$ python3 -q
>>> import numpy as np
>>> np.set_printoptions(precision=2, suppress=True, linewidth=160)
>>> E = np.diag(5 * np.array([3, 3, 0])) + np.array([[-2, -4, 2], [0, 2, -4], [5, 0, 2]])
>>> E
array([[13, -4,  2],
       [ 0, 17, -4],
       [ 5,  0,  2]])
>>> vals, vecs = np.linalg.eig(E)
>>> np.sort(np.linalg.eigvals(E.T))
array([ 1.58, 12.31, 18.11])
>>> vals
array([ 1.58, 12.31, 18.11])
>>> np.round(E @ vecs[:, 0] - vals[0] * vecs[:, 0], 2) + 0
array([0., 0., 0.])
>>> rng = np.random.default_rng(62)
>>> labels = rng.permutation(3)
>>> labels
array([0, 1, 2])
>>> B = E[labels][:, labels]
>>> np.allclose(B, E)
True
>>> round(np.linalg.det(B), 2), round(float(np.linalg.det(E[labels])), 2)
(np.float64(352.0), 352.0)
>>> data = np.load("m.npy")
>>> data
array([[ 7., -5.,  0.],
       [10., -8.,  0.],
       [ 0.,  0., -3.]])
>>> u, v = data[1], data[2]
>>> u @ u
np.float64(164.0)
>>> p = (u @ v) / (u @ u) * u
>>> v - p
array([ 0.,  0., -3.])
>>> print(p)
[ 0. -0.  0.]
>>> (v - p) @ u
np.float64(0.0)
>>> vals, vecs = np.linalg.eig(data)
>>> print(vals)
[ 2. -3. -3.]
>>> print(np.sort(np.linalg.eigvals(data @ data)))
[4. 9. 9.]
>>> labels = rng.permutation(3)
>>> labels
array([0, 2, 1])
>>> B = data[labels][:, labels]
>>> round(float(np.linalg.det(B)), 2), round(np.linalg.det(data[labels]), 2)
(18.0, np.float64(-18.0))
>>> np.diag(B)
array([ 7., -3., -8.])
>>> w1 = np.array([[-4, 5, -2, 3, 1], [-7, -3, 3, -1, -3], [-6, 7, -9, 8, 1]])
>>> b = np.array([-2, -2, -2, -3, 2])
>>> hid = np.maximum(data @ w1 + b, 0)
>>> (hid > 0).astype(int)
array([[1, 1, 0, 1, 1],
       [1, 1, 0, 1, 1],
       [1, 0, 1, 0, 0]])
>>> np.linalg.matrix_rank(hid)
np.int64(3)
>>> hid
array([[ 5., 48.,  0., 23., 24.],
       [14., 72.,  0., 35., 36.],
       [16.,  0., 25.,  0.,  0.]])
>>> basis = np.array([[3, 2, 2], [0, -2, -1], [4, -3, 1], [1, -2, 4], [5, -1, 2]])
>>> w1 @ basis
array([[-12, -19,  -1],
       [-25, -12, -18],
       [-41, -16,   6]])
>>> J = np.eye(4, dtype=int)[rng.permutation(4)] * np.array([2, -5, 3, -2])
>>> J
array([[ 2,  0,  0,  0],
       [ 0,  0,  3,  0],
       [ 0,  0,  0, -2],
       [ 0, -5,  0,  0]])
>>> # splits into 2 blocks
>>> np.einsum("ii->", J)
np.int64(2)
>>> round(np.linalg.det(J[::-1]), 2)
np.float64(60.0)
>>> np.kron(np.eye(2, dtype=int), J)
array([[ 2,  0,  0,  0,  0,  0,  0,  0],
       [ 0,  0,  3,  0,  0,  0,  0,  0],
       [ 0,  0,  0, -2,  0,  0,  0,  0],
       [ 0, -5,  0,  0,  0,  0,  0,  0],
       [ 0,  0,  0,  0,  2,  0,  0,  0],
       [ 0,  0,  0,  0,  0,  0,  3,  0],
       [ 0,  0,  0,  0,  0,  0,  0, -2],
       [ 0,  0,  0,  0,  0, -5,  0,  0]])
>>> round(float(np.linalg.eigvals(J).sum().real), 2)
2.0
>>> round(np.linalg.det(J.T), 2)
np.float64(60.0)
>>> np.einsum("ij,ji->", J, J)
np.int64(4)
>>> Q, vecs = np.linalg.qr(J[:, :3])[0], np.linalg.qr(J[:, 3:])[0]
>>> sigma = np.linalg.svd(Q.T @ vecs, compute_uv=False)
>>> round(np.linalg.norm(Q @ Q.T - vecs @ vecs.T, 2), 2)
np.float64(1.0)
>>> np.degrees(np.arccos(sigma.clip(0, 1)))
array([90.])
>>> np.linalg.norm(J, axis=0)
array([2., 5., 3., 2.])
>>> J[3] @ J[2]
np.int64(0)
>>> np.linalg.norm(J, axis=1).argmax()
np.int64(3)
>>> print(round(np.linalg.norm(J[3], 1), 2), round(np.linalg.norm(J[3], np.inf), 2))
5.0 5.0
>>> np.round(np.linalg.norm(J, 2), 2)
np.float64(5.0)
>>> np.round(np.linalg.norm(J) ** 2 / np.linalg.norm(J, 2) ** 2, 2)
np.float64(1.68)
>>> np.round(np.linalg.norm(J[3] - J[2]), 2)
np.float64(5.39)
>>> J[:, 0] @ J[:, 2]
np.int64(0)
>>> x = np.array([9, -2, -8, 4])
>>> J * x
array([[ 18,   0,   0,   0],
       [  0,   0, -24,   0],
       [  0,   0,   0,  -8],
       [  0,  10,   0,   0]])
>>> np.einsum("ij,j->i", J, x)
array([ 18, -24,  -8,  10])
>>> J @ (2 * x)
array([ 36, -48, -16,  20])
>>> J @ x
array([ 18, -24,  -8,  10])
>>> print((J @ x).argmax())
0
>>> A = np.loadtxt("a.csv", delimiter=",")
>>> print(A)
[[ 1. -1. -3. -1.]
 [ 1. -1. -3. -1.]
 [ 3.  3. -1.  8.]
 [-1.  9. -5. 13.]
 [ 0.  0.  0.  0.]
 [ 0.  0.  0.  0.]
 [-2. 10. -2. 14.]
 [-5.  7. -1.  6.]
 [ 0.  0.  0.  0.]
 [ 0.  0.  0.  0.]
 [ 0.  0.  0.  0.]
 [ 3.  3. -1.  8.]
 [-7. -1.  4. -4.]
 [ 0.  0.  0.  0.]
 [-5.  7. -1.  6.]
 [-3. -7.  8. -9.]
 [ 0.  0.  0.  0.]
 [-8.  0.  7. -3.]
 [-3. -7.  8. -9.]
 [ 4.  2. -4.  7.]
 [ 0.  0.  0.  0.]
 [ 1. -1. -3. -1.]
 [ 0.  0.  0.  0.]]
>>> # rows 0 and 1 are equal
>>> Xc = (A - A.mean(axis=0)) / A.std(axis=0)
>>> print(Xc.std(axis=0))
[1. 1. 1. 1.]
>>> np.argwhere(np.abs(Xc) > 2)
array([[ 3,  3],
       [ 6,  1],
       [ 6,  3],
       [12,  0],
       [15,  2],
       [17,  0],
       [17,  2],
       [18,  2]])
>>> b = np.linalg.lstsq(np.delete(Xc, 0, axis=1), Xc[:, 0])[0]
>>> np.abs(b).argmax()
np.int64(0)
>>> D = np.linalg.norm(A[:, None] - A[None], axis=-1)
>>> D[8].round(6).argsort(kind="stable")[:4]
array([4, 5, 8, 9])
>>> np.unravel_index(D.round(6).argmax(), D.shape)
(np.int64(6), np.int64(15))
>>> np.linalg.norm(A - A.mean(axis=0), axis=1)
array([ 4.86,  4.86,  7.94, 14.94,  2.01,  2.01, 15.6 ,  8.63,  2.01,  2.01,  2.01,  7.94,  9.28,  2.01,  8.63, 15.49,  2.01, 10.88, 15.49,  8.53,  2.01,
        4.86,  2.01])
>>> print(D[8])
[ 3.46  3.46  9.11 16.61  0.    0.   17.44 10.54  0.    0.    0.    9.11  9.06  0.   10.54 14.25  0.   11.05 14.25  9.22  0.    3.46  0.  ]
>>> theta = np.radians(180)
>>> r_ = np.eye(4)
>>> r_[2, 2] = r_[1, 1] = np.cos(theta)
>>> r_[2, 1], r_[1, 2] = -np.sin(theta), np.sin(theta)
>>> r_.round(2) + 0
array([[ 1.,  0.,  0.,  0.],
       [ 0., -1.,  0.,  0.],
       [ 0.,  0., -1.,  0.],
       [ 0.,  0.,  0.,  1.]])
>>> B = A @ r_.T
>>> np.abs(B - A).max(axis=0)
array([ 0., 20., 16.,  0.])
>>> m1 = np.loadtxt("run9.csv", delimiter=",")
>>> m1
array([[-0.22, -0.96, -0.03],
       [ 0.22,  0.05, -0.88],
       [-0.37, -0.03, -0.48],
       [-0.88,  0.26, -0.01]])
>>> def softmax(z):
...     e = np.exp(z - z.max(axis=-1, keepdims=True))
...     return e / e.sum(axis=-1, keepdims=True)
... 
>>> softmax(J).sum(axis=1)
array([1., 1., 1., 1.])
>>> softmax(J[2] + -2)
array([0.32, 0.32, 0.32, 0.04])
>>> S = J @ J.T / np.sqrt(4)
>>> softmax(S)[2] @ J
array([ 0.19, -0.48,  0.29, -1.42])
>>> np.round(softmax(S + np.triu(np.full(S.shape, -np.inf), 1)), 2) + 0
array([[1.  , 0.  , 0.  , 0.  ],
       [0.01, 0.99, 0.  , 0.  ],
       [0.11, 0.11, 0.79, 0.  ],
       [0.  , 0.  , 0.  , 1.  ]])
>>> mat = np.loadtxt("dump.csv", delimiter=",")
>>> print(mat)
[[ 8.  8. 25. 14.]
 [ 0.  0.  0. 34.]
 [ 0.  4.  0. 66.]
 [32. 21. 18.  0.]
 [ 0.  2. 15. 26.]
 [73. 67. 42.  0.]
 [ 0.  0.  0. 16.]
 [ 6. 27. 12. 41.]
 [84. 81. 38.  0.]
 [47. 40. 23.  0.]
 [42. 59. 20. 27.]
 [56. 66. 27. 15.]
 [39. 23. 26.  0.]
 [31.  8. 23.  0.]
 [75. 52. 43.  0.]
 [ 7. 42.  1. 57.]
 [27. 38. 21. 23.]
 [17. 40. 11. 40.]
 [84. 79. 44.  0.]
 [62. 57. 34.  0.]
 [10.  0. 23.  0.]]
>>> hat = mat @ np.linalg.solve(mat.T @ mat, mat.T)
>>> print(np.round(np.trace(hat), 2))
4.0
>>> print(np.round(np.linalg.eigvalsh(hat), 2) + 0)
[0. 0. 0. 0. 0. 0. 0. 0. 0. 0. 0. 0. 0. 0. 0. 0. 0. 1. 1. 1. 1.]
>>> print(np.allclose(hat @ hat, hat))
True
>>> F = np.load("mat.npy")
>>> F
array([[ 1.,  1.,  3.,  4.],
       [-1.,  2.,  6.,  1.],
       [ 0.,  0.,  6.,  9.],
       [ 0.,  0.,  7.,  2.]])
>>> u, v = F[0], F[1]
>>> print(u @ v)
23.0
>>> p = (u @ v) / (u @ u) * u
>>> p
array([0.85, 0.85, 2.56, 3.41])
>>> print(v - p)
[-1.85  1.15  3.44 -2.41]
>>> round((v - p) @ u, 2)
np.float64(0.0)
>>> np.outer(u, v)
array([[-1.,  2.,  6.,  1.],
       [-1.,  2.,  6.,  1.],
       [-3.,  6., 18.,  3.],
       [-4.,  8., 24.,  4.]])
>>> K = rng.normal(size=(13, 3))
>>> K = 5 * K / np.linalg.norm(K, axis=1, keepdims=True)
>>> K
array([[-4.62, -1.47, -1.24],
       [-4.31, -2.5 , -0.44],
       [-3.01, -1.06,  3.85],
       [-4.55, -0.28,  2.07],
       [-3.14, -0.99,  3.76],
       [-1.25,  4.82,  0.48],
       [ 2.05,  1.28, -4.38],
       [ 2.41, -1.96,  3.92],
       [ 2.43,  2.27, -3.73],
       [-4.23, -2.1 ,  1.66],
       [ 0.86,  4.8 , -1.1 ],
       [ 1.24,  4.77, -0.83],
       [ 4.85, -0.18,  1.19]])
>>> G = np.cov(K, rowvar=False)
>>> np.median(K, axis=0)
array([-1.25, -0.28,  0.48])
>>> G.shape
(3, 3)
>>> np.argwhere(np.triu(np.abs(np.corrcoef(K.T)) > 0.8, 1))
array([], shape=(0, 2), dtype=int64)
>>> K.std(axis=0)
array([3.17, 2.64, 2.6 ])
>>> np.linalg.eigvalsh(G)[::-1]
array([15.62,  6.25,  3.87])
>>> round(np.corrcoef(K[:, 0], K[:, 2])[0, 1], 2)
np.float64(-0.31)
>>> print(np.argsort(-K.std(axis=0).round(6), kind="stable"))
[0 1 2]
>>> labels = rng.permutation(3)
>>> B = K[:, labels] * rng.choice([-1, 1], 3)
>>> B
array([[-4.62,  1.24,  1.47],
       [-4.31,  0.44,  2.5 ],
       [-3.01, -3.85,  1.06],
       [-4.55, -2.07,  0.28],
       [-3.14, -3.76,  0.99],
       [-1.25, -0.48, -4.82],
       [ 2.05,  4.38, -1.28],
       [ 2.41, -3.92,  1.96],
       [ 2.43,  3.73, -2.27],
       [-4.23, -1.66,  2.1 ],
       [ 0.86,  1.1 , -4.8 ],
       [ 1.24,  0.83, -4.77],
       [ 4.85, -1.19,  0.18]])
>>> U, _, vt = np.linalg.svd(K.T @ B)
>>> np.round(np.linalg.lstsq(K, B)[0], 2) + 0
array([[ 1.,  0.,  0.],
       [ 0.,  0., -1.],
       [ 0., -1.,  0.]])
>>> np.round(U @ vt, 2) + 0
array([[ 1.,  0.,  0.],
       [ 0.,  0., -1.],
       [ 0., -1.,  0.]])
>>> labels
array([0, 2, 1])
>>> Xc = K - K.mean(axis=0)
>>> vecs = np.linalg.svd(Xc)[2][:1]
>>> B = Xc - Xc @ vecs.T @ vecs
>>> np.linalg.norm(B, axis=1).round(6).argmax()
np.int64(7)
>>> print((Xc @ vecs.T).std(axis=0))
[3.8]
